$ ipython --no-banner

In [1]: import numpy as np

In [2]: np.set_printoptions(suppress=True, linewidth=160)

In [3]: rd = lambda a: np.round(a, 2) + 0

In [4]: B = np.array([[7, 6, 9, 4, 1, 8, 6, 2, 8, 8],
   ...:     [0, 1, 7, 0, 7, 2, 5, 7, 6, 4],
   ...:     [6, 2, 5, 4, 9, 2, 6, 1, 5, 5],
   ...:     [7, 1, 1, 5, 8, 5, 0, 1, 8, 3],
   ...:     [1, 1, 5, 4, 3, 6, 3, 1, 1, 1],
   ...:     [1, 0, 0, 2, 8, 3, 0, 2, 0, 1],
   ...:     [6, 3, 7, 6, 6, 2, 0, 9, 6, 4],
   ...:     [1, 8, 2, 2, 1, 6, 9, 5, 9, 9],
   ...:     [5, 6, 3, 0, 4, 6, 9, 1, 7, 9],
   ...:     [2, 9, 3, 8, 4, 6, 4, 3, 1, 0]])

In [5]: m1 = np.triu(B, 1)

In [6]: m1
Out[6]: 
array([[0, 6, 9, 4, 1, 8, 6, 2, 8, 8],
       [0, 0, 7, 0, 7, 2, 5, 7, 6, 4],
       [0, 0, 0, 4, 9, 2, 6, 1, 5, 5],
       [0, 0, 0, 0, 8, 5, 0, 1, 8, 3],
       [0, 0, 0, 0, 0, 6, 3, 1, 1, 1],
       [0, 0, 0, 0, 0, 0, 0, 2, 0, 1],
       [0, 0, 0, 0, 0, 0, 0, 9, 6, 4],
       [0, 0, 0, 0, 0, 0, 0, 0, 9, 9],
       [0, 0, 0, 0, 0, 0, 0, 0, 0, 9],
       [0, 0, 0, 0, 0, 0, 0, 0, 0, 0]])

In [7]: r = np.linalg.matrix_rank(m1)

In [8]: r
Out[8]: np.int64(8)

In [9]: null = np.linalg.svd(m1)[2][r:].T

In [10]: [int(np.linalg.matrix_rank(m1[:, :j + 1])) for j in range(10)]
Out[10]: [0, 1, 2, 3, 4, 5, 5, 6, 7, 8]

In [11]: np.allclose(m1 @ null, 0)
Out[11]: True

In [12]: rd(m1 @ null)
Out[12]: 
array([[0., 0.],
       [0., 0.],
       [0., 0.],
       [0., 0.],
       [0., 0.],
       [0., 0.],
       [0., 0.],
       [0., 0.],
       [0., 0.],
       [0., 0.]])

In [13]: A = np.loadtxt("m.csv", delimiter=",")

In [14]: A
Out[14]: 
array([[5., 0., 0., 0., 2.],
       [0., 1., 0., 0., 0.],
       [0., 0., 0., 0., 0.],
       [5., 0., 0., 5., 3.],
       [4., 0., 0., 5., 1.]])

In [15]: # 3 blocks once reordered

In [16]: B = A[0, 0] * A[1:] - np.outer(A[1:, 0], A[0])

In [17]: B
Out[17]: 
array([[ 0.,  5.,  0.,  0.,  0.],
       [ 0.,  0.,  0.,  0.,  0.],
       [ 0.,  0.,  0., 25.,  5.],
       [ 0.,  0.,  0., 25., -3.]])

In [18]: np.linalg.matrix_rank(B), np.linalg.matrix_rank(A)
Out[18]: (np.int64(3), np.int64(4))

In [19]: A[:, 0] / A[0, 0]
Out[19]: array([1. , 0. , 0. , 1. , 0.8])

In [20]: Uu, sig, VT = np.linalg.svd(A)

In [21]: evecs = VT[:(sig > 1e-8).sum()]

In [22]: rng = np.random.default_rng(19261)

In [23]: x0 = A[3] + -1 * A[0] + rng.integers(2) * np.eye(5)[1]

In [24]: x0
Out[24]: array([0., 0., 0., 5., 1.])

In [25]: rd(evecs.T @ evecs)
Out[25]: 
array([[1., 0., 0., 0., 0.],
       [0., 1., 0., 0., 0.],
       [0., 0., 0., 0., 0.],
       [0., 0., 0., 1., 0.],
       [0., 0., 0., 0., 1.]])

In [26]: rd(np.diag(evecs.T @ evecs))
Out[26]: array([1., 1., 0., 1., 1.])

In [27]: W0 = np.loadtxt("a.csv", delimiter=",")

In [28]: W0
Out[28]: 
array([[  0.2,   1.2,  -0.6,   0.2,  -0.1,  -0.4,  -0.1,  -0.5,   2.7,  -1.6,  -1.3],
       [ -0.9,   0.8,   0.5,   0. ,   1.2,   0. ,   1.2,   0.5,  -0.3,   0.5,  -0.5],
       [  0.2,  -1.1,   0. ,   0. ,   0.1,   0.3,  -1.4,  -2.3,  -0.5,   0.6,  -0.4],
       [ -0.4,   1.7,   0. ,   1.8,   1.1,  -0.9,  -2.7,  -1.3,  -0.8,  -1.4,  -1.7],
       [  0.6,   0. ,  -0.1,   0.3,  -0.2,   1.4,   0. ,  -0.4,   2. ,  -1.3,  -1.3],
       [ -0.4,   1.3,   0.2,  -0.2,   0.6,  -0.5,   1.7,   0.8,  -2.5,   0.4,   0.2],
       [ -0.1,   0.3,   1.6,  -1.1,   1.6,  -0.7,  -0.8,  -1. ,   0.7,   1.4,   2. ],
       [  0.5,   1.2,  -0.1,  -0.8,  -1.1,   0.8,  -0.8,   0.5,   2.1,  -1.8,   0.1],
       [ -0.6,   0.2,  -0.9,  -0.2,  -0.1,   0.2,  -0.8,   1.7,   0. ,  -0.2,  -0.1],
       [  0.3,  -0.1,  -1.2,  -0.7,  -0.2,  -0.3,  -0.7,   1. ,   0.8,  -0.3,  -1.6],
       [  1.5,  -0.8,  -1.5,   1. ,  -0.3,   0.8,  -0.6,  -1.3,   1.4,   1.1,   0.4],
       [ -0.6,   1.3,   0.3,  -0.4,   0.9,   0.3,   0.7,  -1.6,   2.4,   0.3,   1.8],
       [  0.7,  -0.1,  -0.4,   0.5,   0.6,   0.5,   0.8,  -1.5,   0.2,   0. ,  -0.5],
       [  0.4,   0.8,   0.8,  -1.4,   1.8,   1.9,  -1.4,   0.1,   0.4,  -0.8,   1.2],
       [ -2.5,   0.5,   1.5,   6. ,   8. ,  -4.5,  -3. ,   6. ,  -1. , -10.5,  -1. ],
       [ -0.4,   1.8,   0.3,   0.9,  -0.8,   0.3,  -1.4,  -1.5,  -0.6,   0.5,   0.3],
       [ -0.3,   0.2,  -0.8,   1. ,  -0.6,   0.2,  -0.4,   0.6,   0.9,  -0.5,  -0.1],
       [  0.5,   0.2,   0.1,  -0.7,   0.7,   0.5,  -1.2,  -0.3,   2.4,  -0.8,  -0.2],
       [  2.3,  -0.5,   0.3,  -0.8,  -0.2,  -1.3,   0.6,   0. ,   1.8,   0.3,  -0.2],
       [  0. ,   0. ,  -0.4,  -0.2,  -0.8,   0.3,   0.2,  -0.7,  -1.5,   0.3,  -0.8],
       [ -0.5,  -0.8,   1.3,  -0.3,  -0.3,   0.6,   0.2,  -0.3,   0.9,  -0.6,   0.3],
       [ -1.1,   2.4,  -1.7,  -1.4,   1.2,   1.5,   0.4,   0. ,   0.7,  -0.9,   0.5],
       [  0.5,   0.3,   0.1,   0.2,  -0.2,   0.5,  -0.5,  -0.4,   0.2,  -0.9,  -0.6],
       [ -0.7,   1.2,   0.6,  -0.7,  -0.5,  -1.7,  -0.3,  -0.9,   0. ,   1. ,  -0.3],
       [  0.1,   1. ,   1.2,  -1.6,   0.9,  -0.1,   1. ,  -1.6,  -0.6,   0.7,   0.1],
       [ -0.3,   0.5,   0.3,   0.3,   0.5,  -0.3,   1.8,   1.7,  -0.5,   0.3,   1.4],
       [  0.7,   0.4,  -0.7,  -1. ,  -1. ,  -0.3,   0.7,  -0.5,   0.5,   1.5,  -0.3],
       [ -0.6,  -1.5,   1. ,  -0.6,   1. ,  -0.4,   0.5,  -0.3,  -0.7,  -0.7,   0.1],
       [  0.5,   1.2,  -0.1,  -2. ,  -1. ,   0.5,   1.6,  -1. ,  -1.2,  -0.6,   0.4],
       [ -0.5,  -0.3,   0.2,  -0.7,  -0.4,   0.5,  -0.1,   0.4,   0.6,  -2.3,   2.3],
       [  0.7,   0.8,   0.4,   1.1,   1.4,  -0.1,  -0.2,  -0.8,   0.6,  -1.3,  -0.6]])

In [29]: # row 14 is much longer than the rest

In [30]: Ac = W0 - W0.mean(axis=0)

In [31]: evecs = np.linalg.svd(Ac)[2][:1]

In [32]: B = Ac - Ac @ evecs.T @ evecs

In [33]: rd(np.linalg.norm(B) / np.linalg.norm(Ac))
Out[33]: np.float64(0.67)

In [34]: rd(B.std(axis=0))
Out[34]: array([0.67, 0.87, 0.76, 0.76, 0.76, 0.78, 0.96, 0.86, 1.2 , 0.68, 0.94])

In [35]: rd(np.cov(Ac @ evecs.T, rowvar=False))
Out[35]: np.float64(10.23)

In [36]: np.linalg.norm(B, axis=1).round(6).argmax()
Out[36]: np.int64(3)

In [37]: d = np.linalg.norm(W0[:, None] - W0[None], axis=-1)

In [38]: d.shape
Out[38]: (31, 31)

In [39]: np.linalg.matrix_rank(d ** 2)
Out[39]: np.int64(13)

In [40]: np.flatnonzero(d[7] < d.mean() / 2)
Out[40]: array([7])

In [41]: rd(d[:5, :5])
Out[41]: 
array([[0.  , 4.61, 5.2 , 5.01, 2.39],
       [4.61, 0.  , 4.59, 5.4 , 4.32],
       [5.2 , 4.59, 0.  , 4.73, 4.36],
       [5.01, 5.4 , 4.73, 0.  , 5.41],
       [2.39, 4.32, 4.36, 5.41, 0.  ]])

In [42]: x0 = np.array([-1, 3, 0, 0, -3, 0, 2, -3, -2, -2, 2])

In [43]: a = np.maximum(W0 @ x0, 0)

In [44]: rd(np.maximum(W0 @ (3 * x0), 0))
Out[44]: 
array([ 0.6,  0. ,  0. ,  5.1,  0. , 24.3,  0. ,  8.7,  0. ,  0. ,  0. , 18.6,  5.7,  0. ,  0. , 32.1,  0. ,  0. ,  0. , 17.1,  0.9, 20.7,  4.2, 15.9, 21. ,
        6. ,  5.4,  0. , 50.1, 22.2,  0. ])

In [45]: rd(W0.T @ a)
Out[45]: array([-13.84,  93.91,   2.77, -58.04, -11.78,  16.82,  37.23, -55.05, -29.21, -16.95,  35.39])

In [46]: np.flatnonzero(a > 1e-9)
Out[46]: array([ 0,  3,  5,  7, 11, 12, 15, 19, 20, 21, 22, 23, 24, 25, 26, 28, 29])

In [47]: feats = np.load("x.npy")

In [48]: feats
Out[48]: 
array([[ 3.,  0.,  3.,  0.,  2.,  1.,  0.],
       [ 0.,  1.,  2., -3.,  0., -2., -1.],
       [ 0.,  1.,  1.,  0., -3., -1.,  1.],
       [ 0.,  1.,  0., -2., -2., -2.,  3.],
       [ 0.,  2., -1.,  0., -3., -2., -3.],
       [ 0.,  0.,  2.,  1.,  1.,  3.,  3.],
       [ 0.,  2.,  1., -1.,  1., -1.,  2.]])

In [49]: x0 = np.array([1, 4, 0, 3, 2, 4, 2])

In [50]: rhs = feats @ x0

In [51]: rhs
Out[51]: array([ 11., -15.,  -4.,  -8., -12.,  23.,   7.])

In [52]: rd(np.linalg.solve(feats, 3 * rhs))
Out[52]: array([ 3., 12.,  0.,  9.,  6., 12.,  6.])

In [53]: rd(np.linalg.solve(feats, rhs))
Out[53]: array([1., 4., 0., 3., 2., 4., 2.])

In [54]: rd(np.linalg.solve(feats, rhs + feats[:, 0]))
Out[54]: array([2., 4., 0., 3., 2., 4., 2.])

In [55]: rd(np.linalg.solve(feats, feats[:, 3]))
Out[55]: array([0., 0., 0., 1., 0., 0., 0.])

In [56]: r0 = np.array([1, 1])

In [57]: np.correlate(feats[4], feats[5], "full")
Out[57]: array([  0.,   6.,   3.,  -1.,  -8., -12., -20., -14., -11.,  -7.,  -6.,   0.,   0.])

In [58]: np.cross(feats[4, :3], feats[5, :3])
Out[58]: array([ 4., -0.,  0.])

In [59]: np.polyval(r0, feats[4])
Out[59]: array([ 1.,  3.,  0.,  1., -2., -1., -2.])
